% ipython --no-banner

In [1]: import numpy as np

In [2]: import numpy.linalg as la

In [3]: np.set_printoptions(precision=4, suppress=True, linewidth=120, legacy="1.25")

In [4]: X = np.loadtxt("case19.csv", delimiter=",")

In [5]: print(X)
[[ 0.92  0.92 -0.32 -2.6  -1.44 -0.16]
 [ 0.31  0.09 -0.06  0.09 -0.49  0.41]
 [-0.34  0.02  0.04 -0.62  0.54 -0.7 ]
 [-0.17  0.01  0.02 -0.31  0.27 -0.35]
 [ 0.61 -0.09 -0.06  1.35 -0.97  1.37]
 [-0.47 -0.73  0.22  2.47  0.73  0.63]]

In [6]: # rows and columns are dependent

In [7]: left, sig, VT = la.svd(X)

In [8]: print(np.argmax(sig[:-1] / (sig[1:] + 1e-6)) + 1)
2

In [9]: out = left[:, :2] @ np.diag(sig[:2]) @ VT[:2]

In [10]: print(np.round(np.abs(X - out).max(), 4))
0.0

In [11]: print(np.round(la.norm(X - out) / la.norm(X), 4))
0.0

In [12]: print(out)
[[ 0.92  0.92 -0.32 -2.6  -1.44 -0.16]
 [ 0.31  0.09 -0.06  0.09 -0.49  0.41]
 [-0.34  0.02  0.04 -0.62  0.54 -0.7 ]
 [-0.17  0.01  0.02 -0.31  0.27 -0.35]
 [ 0.61 -0.09 -0.06  1.35 -0.97  1.37]
 [-0.47 -0.73  0.22  2.47  0.73  0.63]]

In [13]: print(la.matrix_rank(X, rtol=0.05))
2

In [14]: print(la.matrix_rank(out))
2

In [15]: print(la.lstsq(X[:-1].T, X[-1])[2])
2

In [16]: print(round(np.trace(la.pinv(X) @ X), 4))
2.0

In [17]: print(X @ la.pinv(X) @ X)
[[ 0.92  0.92 -0.32 -2.6  -1.44 -0.16]
 [ 0.31  0.09 -0.06  0.09 -0.49  0.41]
 [-0.34  0.02  0.04 -0.62  0.54 -0.7 ]
 [-0.17  0.01  0.02 -0.31  0.27 -0.35]
 [ 0.61 -0.09 -0.06  1.35 -0.97  1.37]
 [-0.47 -0.73  0.22  2.47  0.73  0.63]]

In [18]: print(np.unique(X.round(6), axis=0).shape)
(6, 6)
